In [1]: import numpy as np

In [2]: import numpy.linalg as la

In [3]: np.set_printoptions(precision=2, suppress=True, linewidth=100, legacy="1.25")

In [4]: K = np.array([[7.46, -2.41, 1.81],
   ...:     [1.0, 1.92, 1.78],
   ...:     [1.5, 1.04, 1.39],
   ...:     [7.03, -1.5, 2.19],
   ...:     [-7.46, 2.41, -1.82],
   ...:     [9.02, -5.11, 0.57],
   ...:     [3.51, -2.59, -0.2],
   ...:     [-2.51, 0.78, -0.62],
   ...:     [5.98, 0.31, 3.0],
   ...:     [-6.99, 1.52, -2.24],
   ...:     [6.98, -1.51, 2.22],
   ...:     [0.01, 0.02, -0.01],
   ...:     [3.53, 1.12, 2.38],
   ...:     [-7.0, 1.51, -2.19],
   ...:     [-1.0, 1.8, 0.78],
   ...:     [-6.04, -0.33, -3.02],
   ...:     [-6.5, 4.31, -0.02]])

In [5]: cen = (K - K.mean(axis=0)) / K.std(axis=0)

In [6]: cen.std(axis=0)
Out[6]: array([1., 1., 1.])

In [7]: np.argwhere(np.abs(cen) > 2)
Out[7]: array([[5, 1]])

In [8]: c = la.lstsq(np.delete(cen, 0, axis=1), cen[:, 0])[0]

In [9]: c
Out[9]: array([-0.59,  0.69])

In [10]: cen = K - K.mean(axis=0)

In [11]: V = la.svd(cen)[2][:2]

In [12]: out = cen - cen @ V.T @ V

In [13]: np.diag(V.T @ V)
Out[13]: array([0.87, 0.71, 0.41])

In [14]: round(float(la.norm(out) / la.norm(cen)), 2)
Out[14]: 0.0

In [15]: la.norm(out, axis=1).round(6).argmax()
Out[15]: 10

In [16]: vec = np.array([3, 1, 1])

In [17]: target = K @ vec

In [18]: la.lstsq(K, target)[0]
Out[18]: array([3., 1., 1.])

In [19]: la.solve(K.T @ K, K.T @ target)
Out[19]: array([3., 1., 1.])

In [20]: try:
    ...:     la.solve(K, target)
    ...: except la.LinAlgError as e:
    ...:     print(e)
    ...: 
Last 2 dimensions of the array must be square

In [21]: rng = np.random.default_rng(595)

In [22]: target = target + 0.1 * rng.normal(size=17)

In [23]: target
Out[23]: 
array([ 21.87,   6.81,   6.81,  21.64, -21.78,  22.46,   7.96,  -7.54,  21.34, -21.77,  21.47,
         0.15,  14.03, -21.72,  -0.56, -21.42, -15.17])

In [24]: c, *_ = la.lstsq(K, target)

In [25]: np.round(la.norm(target - K @ c), 2)
Out[25]: 0.47

In [26]: c.round()
Out[26]: array([3., 1., 1.])

In [27]: c
Out[27]: array([2.85, 0.77, 1.31])

In [28]: [round(float(la.norm(la.solve(K.T @ K + lam * np.eye(3), K.T @ target))), 2) for lam in (0, 1, 10, 100)]
Out[28]: [3.23, 3.19, 3.05, 2.45]
